In [1]: import numpy as np

In [2]: np.set_printoptions(precision=1, suppress=True, linewidth=200)

In [3]: def rd(a):
   ...:     return np.round(a, 1) + 0
   ...: 

In [4]: data = np.loadtxt("run6.csv", delimiter=",")

In [5]: data
Out[5]: 
array([[2., 0., 0., 0.],
       [0., 1., 0., 0.],
       [0., 0., 1., 0.],
       [0., 0., 0., 3.]])

In [6]: x0 = np.array([7, -2, 1, -5])

In [7]: target = data @ x0

In [8]: print(target)
[ 14.  -2.   1. -15.]

In [9]: rd(np.linalg.solve(data, data[:, 1]))
Out[9]: array([0., 1., 0., 0.])

In [10]: np.linalg.solve(data, target[:-1])
ValueError: solve1: Input operand 1 has a mismatch in its core dimension 0, with gufunc signature (m,m),(m)->(m) (size 3 is different from 4)


In [11]: rd(np.linalg.solve(data, target + data[:, 0]))
Out[11]: array([ 8., -2.,  1., -5.])

In [12]: np.linalg.matrix_rank(data - data[0, 0] * np.eye(4))
Out[12]: np.int64(3)

In [13]: rng = np.random.default_rng(441)

In [14]: idx = rng.permutation(4)

In [15]: idx
Out[15]: array([1, 3, 0, 2])

In [16]: Y = data[idx][:, idx]

In [17]: Y
Out[17]: 
array([[1., 0., 0., 0.],
       [0., 3., 0., 0.],
       [0., 0., 2., 0.],
       [0., 0., 0., 1.]])

In [18]: np.trace(Y)
Out[18]: np.float64(7.0)

In [19]: vals, evecs = np.linalg.eigh(data)

In [20]: x0 = np.array([1, 0, -3, 3])

In [21]: x0 @ data @ x0 / (x0 @ x0), vals[0], vals[-1]
Out[21]: (np.float64(2.0), np.float64(1.0), np.float64(3.0))

In [22]: rd(np.linalg.eigvalsh(data[1:, 1:]))
Out[22]: array([1., 1., 3.])

In [23]: rd(evecs * np.sqrt(vals) @ evecs.T)
Out[23]: 
array([[1.4, 0. , 0. , 0. ],
       [0. , 1. , 0. , 0. ],
       [0. , 0. , 1. , 0. ],
       [0. , 0. , 0. , 1.7]])

In [24]: evecs * np.abs(vals) @ evecs.T
Out[24]: 
array([[2., 0., 0., 0.],
       [0., 1., 0., 0.],
       [0., 0., 1., 0.],
       [0., 0., 0., 3.]])

In [25]: (np.sign(evecs[:, -1].round(6)) == np.sign(evecs[0, -1].round(6))).astype(int)
Out[25]: array([1, 1, 1, 0])

In [26]: arr = np.load("arr.npy")

In [27]: print(arr)
[[ 0  0 -4  0]
 [-3  0  0  0]
 [ 0  0  0 -5]
 [ 0 -3  0  0]]

In [28]: idx = rng.permutation(4)

In [29]: print(idx)
[2 0 3 1]

In [30]: Y = arr[idx][:, idx]

In [31]: Y
Out[31]: 
array([[ 0,  0, -5,  0],
       [-4,  0,  0,  0],
       [ 0,  0,  0, -3],
       [ 0, -3,  0,  0]])

In [32]: proj = np.triu(np.array([[3, -1, -2, 1], [-1, -3, -2, 0], [1, 1, 2, 0], [3, 3, 2, -3]]), 1) + np.eye(4)

In [33]: Y = proj @ arr @ np.linalg.inv(proj)

In [34]: Y
Out[34]: 
array([[  3.,   0.,   2.,   7.],
       [ -3.,  -3., -12.,  13.],
       [  0.,   0.,   0.,  -5.],
       [  0.,  -3.,  -6.,   0.]])

In [35]: np.linalg.matrix_rank(Y)
Out[35]: np.int64(4)

In [36]: np.trace(Y), np.trace(arr)
Out[36]: (np.float64(0.0), np.int64(0))

In [37]: arr.reshape(-1, 2)
Out[37]: 
array([[ 0,  0],
       [-4,  0],
       [-3,  0],
       [ 0,  0],
       [ 0,  0],
       [ 0, -5],
       [ 0, -3],
       [ 0,  0]])

In [38]: print(arr.ravel(order="F"))
[ 0 -3  0  0  0  0  0 -3 -4  0  0  0  0  0 -5  0]

In [39]: arr.reshape(2, -1)
Out[39]: 
array([[ 0,  0, -4,  0, -3,  0,  0,  0],
       [ 0,  0,  0, -5,  0, -3,  0,  0]])

In [40]: blk = arr.reshape(4, 2, -1)

In [41]: blk.transpose(1, 0, 2)
Out[41]: 
array([[[ 0,  0],
        [-3,  0],
        [ 0,  0],
        [ 0, -3]],

       [[-4,  0],
        [ 0,  0],
        [ 0, -5],
        [ 0,  0]]])

In [42]: print(np.einsum("ihd,jhd->hij", blk, blk).shape)
(2, 4, 4)

In [43]: blk[:, 0]
Out[43]: 
array([[ 0,  0],
       [-3,  0],
       [ 0,  0],
       [ 0, -3]])

In [44]: r0 = np.array([2, 1])

In [45]: E = r0[np.abs(np.subtract.outer(np.arange(2), np.arange(2)))]

In [46]: E
Out[46]: 
array([[2, 1],
       [1, 2]])

In [47]: x0 = np.array([0, -1])

In [48]: target = E @ x0

In [49]: coef, lr = np.zeros(2), 1 / np.linalg.norm(E, 2) ** 2

In [50]: for i in range(20):
    ...:     coef -= lr * E.T @ (E @ coef - target)
    ...:     if i % 5 == 0: print(i, round(np.linalg.norm(E @ coef - target), 1))
    ...: 
0 0.6
5 0.3
10 0.2
15 0.1

In [51]: print(rd(coef))
[ 0. -1.]

In [52]: X = np.load("test18.npy")

In [53]: X
Out[53]: 
array([[ 0.1,  0.2,  0.8],
       [-1. ,  0.1, -0.7],
       [ 0.8, -0.1, -0.2],
       [-0.1,  0.5,  0.1],
       [ 1. , -0.4,  0.2],
       [-2. ,  1.5, -7.5],
       [ 0.5, -0.6,  0.9],
       [ 0.2,  3.2, -1.2],
       [-0.8,  1.3, -0.1],
       [-0.8,  0.2,  0.1],
       [-0.1,  1.7,  1.2],
       [-2.2,  0.3,  0.4],
       [-0.7, -1.7,  0.4]])

In [54]: Xs = (X - X.mean(axis=0)) / X.std(axis=0)

In [55]: rd(Xs.std(axis=0))
Out[55]: array([1., 1., 1.])

In [56]: np.argwhere(np.abs(Xs) > 2)
Out[56]: 
array([[5, 2],
       [7, 1]])

In [57]: coef = np.linalg.lstsq(np.delete(Xs, 1, axis=1), Xs[:, 1])[0]

In [58]: print(rd(coef))
[ 0.1 -0.4]

In [59]: feats = np.array([[9, 7, 6, 3], [8, 6, 1, 7], [5, 1, 7, 1], [5, 3, 8, 7]])

In [60]: feats
Out[60]: 
array([[9, 7, 6, 3],
       [8, 6, 1, 7],
       [5, 1, 7, 1],
       [5, 3, 8, 7]])

In [61]: x0 = np.array([0, -1, -3, -3])

In [62]: target = feats @ x0

In [63]: target
Out[63]: array([-34, -30, -25, -48])

In [64]: rd(np.linalg.solve(feats.T, feats[2]))
Out[64]: array([0., 0., 1., 0.])

In [65]: np.linalg.solve(feats, target[:-1])
ValueError: solve1: Input operand 1 has a mismatch in its core dimension 0, with gufunc signature (m,m),(m)->(m) (size 3 is different from 4)


In [66]: J = np.load("out8.npy")

In [67]: print(J)
[[ 5  5  5  5]
 [ 5 10 10 10]
 [ 5 10 15 15]
 [ 5 10 15 20]]

In [68]: x0 = np.ones(4)

In [69]: for _ in range(3):
    ...:     x0 = J @ x0
    ...:     x0 /= np.linalg.norm(x0)
    ...:     print(round(x0 @ J @ x0, 1))
    ...: 
41.4
41.5
41.5

In [70]: rd(np.linalg.eigvalsh(J)[-1])
Out[70]: np.float64(41.5)
